% python3 -q
>>> import numpy as np
>>> import numpy.linalg as la
>>> np.set_printoptions(precision=1, suppress=True, linewidth=120)
>>> tidy = lambda a: np.round(a, 1) + 0
>>> W0 = np.array([[4.0, 3.0, 3.0], [3.0, 4.0, 3.0], [3.0, 3.0, 4.0]])
>>> r0 = np.array([-3, 3, 0])
>>> np.convolve(W0[2], r0)
array([-9.,  0., -3., 12.,  0.])
>>> out = la.invert(W0)
Traceback (most recent call last):
  File "<python-input-7>", line 1, in <module>
    out = la.invert(W0)
          ^^^^^^^^^
AttributeError: module 'numpy.linalg' has no attribute 'invert'
>>> out = la.inv(W0)
>>> tidy(la.cond(W0))
np.float64(10.0)
>>> tidy(la.det(W0) * la.det(out))
np.float64(1.0)
>>> np.allclose(out, W0.T)
False
>>> (np.abs(out) > 1e-9).astype(int)
array([[1, 1, 1],
       [1, 1, 1],
       [1, 1, 1]])
>>> x0 = np.array([2, 1, 0])
>>> rhs = W0 @ x0
>>> beta, lr = np.zeros(3), 1 / la.norm(W0, 2) ** 2
>>> for i in range(40):
...     beta -= lr * W0.T @ (W0 @ beta - rhs)
...     if i % 10 == 0: print(i, round(la.norm(W0 @ beta - rhs), 1))
... 
0 1.4
10 1.3
20 1.1
30 1.0
>>> tidy(beta)
array([1.3, 1. , 0.7])
>>> r0 = np.array([2, -3, 2])
>>> out = W0 + np.outer(r0, np.eye(3)[1])
>>> tidy(la.det(out) / la.det(W0)), tidy(1 + la.solve(W0, r0)[1])
(np.float64(-2.3), np.float64(-2.3))
>>> out
array([[4., 5., 3.],
       [3., 1., 3.],
       [3., 5., 4.]])
>>> la.matrix_rank(out - W0)
np.int64(1)
>>> la.matrix_rank(la.inv(out) - la.inv(W0), tol=1e-8)
np.int64(1)
>>> feats = np.loadtxt("a.csv", delimiter=",")
>>> feats
array([[10.,  2.,  2.,  7.],
       [ 2.,  4.,  4.,  4.],
       [ 2.,  4.,  4.,  4.],
       [ 7.,  4.,  4.,  7.]])
>>> # row 2 repeats row 1
>>> (feats - feats.T) / 2
array([[0., 0., 0., 0.],
       [0., 0., 0., 0.],
       [0., 0., 0., 0.],
       [0., 0., 0., 0.]])
>>> tidy(la.matrix_power(feats, 3))
array([[2771., 1366., 1366., 2556.],
       [1366.,  840.,  840., 1382.],
       [1366.,  840.,  840., 1382.],
       [2556., 1382., 1382., 2447.]])
>>> np.trace(feats)
np.float64(25.0)
>>> tidy(np.abs(la.eigvals(feats)).max())
np.float64(18.8)
>>> feats @ feats
array([[157.,  64.,  64., 135.],
       [ 64.,  52.,  52.,  74.],
       [ 64.,  52.,  52.,  74.],
       [135.,  74.,  74., 130.]])
>>> tidy(np.sort(np.abs(la.eigvals(feats))))
array([ 0. ,  0.1,  6. , 18.8])
>>> np.allclose(feats @ feats.T, feats.T @ feats)
True
>>> r0 = np.array([7, 0])
>>> np.array([np.convolve(row, r0, "same") for row in feats])
array([[70., 14., 14., 49.],
       [14., 28., 28., 28.],
       [14., 28., 28., 28.],
       [49., 28., 28., 49.]])
>>> np.polyval(r0, feats[0])
array([70., 14., 14., 49.])
>>> np.cross(feats[0, :3], feats[3, :3])
array([  0., -26.,  26.])
>>> np.correlate(feats[0], feats[3], "full")
array([ 70.,  54.,  62., 135.,  50.,  42.,  49.])
>>> M = np.load("out9.npy")
>>> tidy(M)
array([[-0.6, -0.8,  0.3],
       [ 0.7, -0.7, -0.2],
       [ 0.4,  0.1,  0.9]])
>>> # orthonormal columns
>>> r0 = np.array([3, 0, 3])
>>> out = M + np.outer(r0, np.eye(3)[2])
>>> tidy(out)
array([[-0.6, -0.8,  3.3],
       [ 0.7, -0.7, -0.2],
       [ 0.4,  0.1,  3.9]])
>>> x0 = np.array([-2, -1, 1])
>>> tidy(M.T @ (M @ x0))
array([-2., -1.,  1.])
>>> data = np.array([[0, 4], [0, 6], [0, 0]])
>>> tidy(la.pinv(data))
array([[0. , 0. , 0. ],
       [0.1, 0.1, 0. ]])
>>> data[:, 1] @ data[:, 0]
np.int64(0)
>>> data @ data.T
array([[16, 24,  0],
       [24, 36,  0],
       [ 0,  0,  0]])
>>> tidy(la.norm(data, axis=0))
array([0. , 7.2])
>>> np.abs(data).max()
np.int64(6)
>>> data[:, 2]
Traceback (most recent call last):
  File "<python-input-53>", line 1, in <module>
    data[:, 2]
    ~~~~^^^^^^
IndexError: index 2 is out of bounds for axis 1 with size 2
>>> data.sum(axis=0)
array([ 0, 10])
>>> np.count_nonzero(data)
np.int64(2)
>>> data - data[0]
array([[ 0,  0],
       [ 0,  2],
       [ 0, -4]])
>>> np.unravel_index(np.abs(data).argmax(), data.shape)
(np.int64(1), np.int64(1))
>>> data[3]
Traceback (most recent call last):
  File "<python-input-58>", line 1, in <module>
    data[3]
    ~~~~^^^
IndexError: index 3 is out of bounds for axis 0 with size 3
>>> U, sv, Vh = la.svd(data)
>>> V = Vh[:(sv > 1e-8).sum()]
>>> rng = np.random.default_rng(207)
>>> x0 = data[2] + -2 * data[1] + rng.integers(2) * np.eye(2)[1]
>>> x0
array([  0., -12.])
>>> la.matrix_rank(np.vstack([data, x0]))
np.int64(1)
>>> np.diag(V.T @ V)
array([0., 1.])
>>> out = np.array([[0, -1, 0], [2, 1, -2]])
>>> Z = np.kron(out, data)
>>> Z.shape
(6, 6)
>>> E = np.load("run7.npy")
>>> E
array([[-1, -2, -1, -3,  2,  3,  3],
       [ 3, -1, -2, -1, -3,  2,  3],
       [ 3,  3, -1, -2, -1, -3,  2],
       [ 2,  3,  3, -1, -2, -1, -3],
       [-3,  2,  3,  3, -1, -2, -1],
       [-1, -3,  2,  3,  3, -1, -2],
       [-2, -1, -3,  2,  3,  3, -1]])
>>> tidy(np.sort(np.abs(la.eigvals(E))))
array([ 1. ,  3.7,  3.7,  3.9,  3.9, 10. , 10. ])
>>> tidy(np.abs(la.eigvals(E)).max())
np.float64(10.0)
>>> la.matrix_power(E, 2)
array([[-29, -16,   0,  31,  27,   1, -13],
       [-13, -29, -16,   0,  31,  27,   1],
       [  1, -13, -29, -16,   0,  31,  27],
       [ 27,   1, -13, -29, -16,   0,  31],
       [ 31,  27,   1, -13, -29, -16,   0],
       [  0,  31,  27,   1, -13, -29, -16],
       [-16,   0,  31,  27,   1, -13, -29]])
>>> (E - E.T) / 2
array([[ 0. , -2.5, -2. , -2.5,  2.5,  2. ,  2.5],
       [ 2.5,  0. , -2.5, -2. , -2.5,  2.5,  2. ],
       [ 2. ,  2.5,  0. , -2.5, -2. , -2.5,  2.5],
       [ 2.5,  2. ,  2.5,  0. , -2.5, -2. , -2.5],
       [-2.5,  2.5,  2. ,  2.5,  0. , -2.5, -2. ],
       [-2. , -2.5,  2.5,  2. ,  2.5,  0. , -2.5],
       [-2.5, -2. , -2.5,  2.5,  2. ,  2.5,  0. ]])
>>> X = np.load("mat.npy")
>>> X
array([[ 1,  0,  0,  0,  0,  0],
       [ 0, -2,  0,  0,  0,  0],
       [-2,  3, -1,  0,  0,  0],
       [ 3,  1,  0, -2,  0,  0],
       [ 2, -3, -3,  2,  0,  0],
       [-1,  2, -1, -1,  3,  0]])
>>> # triangular
>>> out = np.array([[-4, 3, 4],
...     [-2, -2, -4],
...     [-4, -2, 0],
...     [1, 5, 1],
...     [-5, -5, 4],
...     [-2, 1, -5]])
>>> np.einsum("ik,kj->ji", X, out)
array([[ -4,   4,   6, -16,  12, -12],
       [  3,   4, -10,  -3,  28, -25],
       [  4,   8, -20,   6,  22,  -1]])
>>> np.einsum("ik,kj->ij", X, out)
array([[ -4,   3,   4],
       [  4,   4,   8],
       [  6, -10, -20],
       [-16,  -3,   6],
       [ 12,  28,  22],
       [-12, -25,  -1]])
>>> np.einsum("ij->j", X)
array([ 3,  1, -5, -1,  3,  0])
>>> rk = la.matrix_rank(X)
>>> rk
np.int64(5)
>>> ns = la.svd(X)[2][rk:].T
>>> ns[:, 0] / ns[np.abs(ns[:, 0]).round(6).argmax(), 0]
array([0., 0., 0., 0., 0., 1.])
>>> [int(la.matrix_rank(X[:i])) for i in range(1, len(X) + 1)]
[1, 2, 3, 4, 4, 5]
>>> [int(la.matrix_rank(np.delete(X, i, axis=0))) for i in range(6)]
[5, 5, 5, 5, 5, 4]
>>> np.allclose(X @ ns, 0)
True
>>> out = X + rng.integers(-2, 3, (6, 5)) @ rng.integers(-2, 3, (5, 6))
>>> out
array([[  0,   4,  -2,  -8,  -2,   2],
       [ -2,  -5,  -2,   0,   8,  -1],
       [ -4,   4,   1,   8,   0,   4],
       [  5,  -2,   2, -10,  -1,  -6],
       [ -4,  -2,  -5,   6,  -6,   0],
       [  1,   0,  -1,   7,   5,   0]])
>>> la.matrix_rank(out - X, tol=1e-8)
np.int64(5)
>>> out - X
array([[-1,  4, -2, -8, -2,  2],
       [-2, -3, -2,  0,  8, -1],
       [-2,  1,  2,  8,  0,  4],
       [ 2, -3,  2, -8, -1, -6],
       [-6,  1, -2,  4, -6,  0],
       [ 2, -2,  0,  8,  2,  0]])
>>> mat = np.load("test10.npy")
>>> mat
array([[-2.1, -1.6,  1.4],
       [ 0.5, -2.6, -1.4],
       [-2.7, -0.5, -1.2],
       [ 2. , -0.5, -2.2],
       [ 0.9,  2.3, -1.7],
       [ 1.1, -1.6,  2.2],
       [-2.3, -1.9,  0.2],
       [ 2.6, -1.2,  0.8],
       [ 1.1, -0.1, -2.8],
       [ 2.6, -0.2, -1.5],
       [ 0.6,  2.8, -1. ],
       [-0.7,  2.3, -1.8],
       [ 0.4, -0.5, -2.9],
       [-0.3, -2.8, -1. ],
       [-3. , -0.4,  0.1],
       [ 2.6, -0.1,  1.5],
       [ 1.4,  0.1, -2.7],
       [-2.9,  0.3,  0.5],
       [-2.1, -1.9,  1. ],
       [ 0.4, -0.2, -3. ]])
>>> W = np.array([[0, 2, 1, 3], [1, 2, 2, 1], [2, 1, 0, 0]])
>>> beta = np.array([-5, -1, 4, -2])
>>> act = np.maximum(mat @ W + beta, 0)
>>> la.matrix_rank(act)
np.int64(3)
>>> (act > 0).astype(int)
array([[0, 0, 0, 0],
       [0, 0, 0, 0],
       [0, 0, 1, 0],
       [0, 0, 1, 1],
       [0, 1, 1, 1],
       [0, 1, 1, 0],
       [0, 0, 0, 0],
       [0, 1, 1, 1],
       [0, 0, 1, 1],
       [0, 1, 1, 1],
       [0, 1, 1, 1],
       [0, 1, 1, 0],
       [0, 0, 1, 0],
       [0, 0, 0, 0],
       [0, 0, 1, 0],
       [0, 1, 1, 1],
       [0, 0, 1, 1],
       [0, 0, 1, 0],
       [0, 0, 0, 0],
       [0, 0, 1, 0]])
>>> Z = np.array([[-3, -3], [5, -3], [4, 4], [1, -4]])
>>> (act @ Z).round(6).argmax(axis=1)
array([0, 0, 0, 0, 0, 0, 0, 0, 0, 0, 0, 0, 0, 0, 0, 0, 0, 0, 0, 0])
>>> Ac = (mat - mat.mean(axis=0)) / mat.std(axis=0)
>>> np.argwhere(np.abs(Ac) > 2)
array([[10,  1]])
>>> tidy(Ac.std(axis=0))
array([1., 1., 1.])
>>> beta = la.lstsq(np.delete(Ac, 0, axis=1), Ac[:, 0])[0]
>>> np.abs(beta).argmax()
np.int64(1)
>>> Ac = mat - mat.mean(axis=0)
>>> V = la.svd(Ac)[2][:1]
>>> out = Ac - Ac @ V.T @ V
>>> tidy(out.std(axis=0))
array([1. , 1.3, 1.2])
>>> tidy((Ac @ V.T).std(axis=0))
array([2.])
>>> tidy(la.norm(out) / la.norm(Ac))
np.float64(0.7)
>>> la.norm(out, axis=1).round(6).argmax()
np.int64(15)
>>> J = np.array([[-1.2, 0.5, 0.6],
...     [1.7, 1.6, 0.3],
...     [-0.3, 0.5, -0.3],
...     [-0.6, -2.5, 0.8],
...     [-0.1, -0.3, -2.2],
...     [0.3, 1.2, 0.7],
...     [0.3, -0.3, 1.0],
...     [0.2, 0.3, 0.1],
...     [1.8, 2.9, 0.0],
...     [1.5, -1.7, 0.1],
...     [-0.9, 0.3, 1.1],
...     [-0.3, 1.7, -0.2],
...     [0.4, -1.0, 0.9],
...     [0.1, 0.3, -0.7],
...     [0.0, -1.5, 0.7],
...     [-0.2, 0.6, -0.6],
...     [1.0, -0.3, 0.7],
...     [-0.3, -0.9, -0.4],
...     [-1.3, -0.2, 2.4],
...     [0.3, 0.0, -0.5],
...     [0.5, 0.5, 1.4],
...     [0.9, -1.3, -0.7],
...     [1.9, -0.6, -0.8],
...     [0.6, 0.6, 1.4],
...     [1.0, 0.8, 0.8],
...     [0.2, -0.1, -1.2]])
>>> J[:, 2] = -1 * J[:, 0] + 0.1 * rng.normal(size=26)
>>> tidy(J)
array([[-1.2,  0.5,  1.2],
       [ 1.7,  1.6, -1.6],
       [-0.3,  0.5,  0.2],
       [-0.6, -2.5,  0.6],
       [-0.1, -0.3,  0.1],
       [ 0.3,  1.2, -0.3],
       [ 0.3, -0.3, -0.2],
       [ 0.2,  0.3, -0.1],
       [ 1.8,  2.9, -1.7],
       [ 1.5, -1.7, -1.5],
       [-0.9,  0.3,  0.8],
       [-0.3,  1.7,  0.2],
       [ 0.4, -1. , -0.5],
       [ 0.1,  0.3,  0. ],
       [ 0. , -1.5, -0.2],
       [-0.2,  0.6,  0.2],
       [ 1. , -0.3, -1. ],
       [-0.3, -0.9,  0.4],
       [-1.3, -0.2,  1.4],
       [ 0.3,  0. , -0.3],
       [ 0.5,  0.5, -0.6],
       [ 0.9, -1.3, -1. ],
       [ 1.9, -0.6, -2. ],
       [ 0.6,  0.6, -0.6],
       [ 1. ,  0.8, -0.9],
       [ 0.2, -0.1, -0.1]])
>>> proj = J @ la.solve(J.T @ J, J.T)
>>> np.allclose(proj @ proj, proj)
True
>>> tidy(la.eigvalsh(proj))
array([0., 0., 0., 0., 0., 0., 0., 0., 0., 0., 0., 0., 0., 0., 0., 0., 0., 0., 0., 0., 0., 0., 0., 1., 1., 1.])
>>> tidy(np.trace(proj))
np.float64(3.0)
>>> tidy(np.diag(proj))
array([0.1, 0.2, 0.1, 0.2, 0. , 0. , 0. , 0. , 0.4, 0.3, 0.1, 0.2, 0.1, 0. , 0.2, 0. , 0.1, 0.1, 0.2, 0. , 0.1, 0.2,
       0.2, 0. , 0.1, 0.1])
>>> tidy(proj @ J[:, 0])
array([-1.2,  1.7, -0.3, -0.6, -0.1,  0.3,  0.3,  0.2,  1.8,  1.5, -0.9, -0.3,  0.4,  0.1,  0. , -0.2,  1. , -0.3,
       -1.3,  0.3,  0.5,  0.9,  1.9,  0.6,  1. ,  0.2])
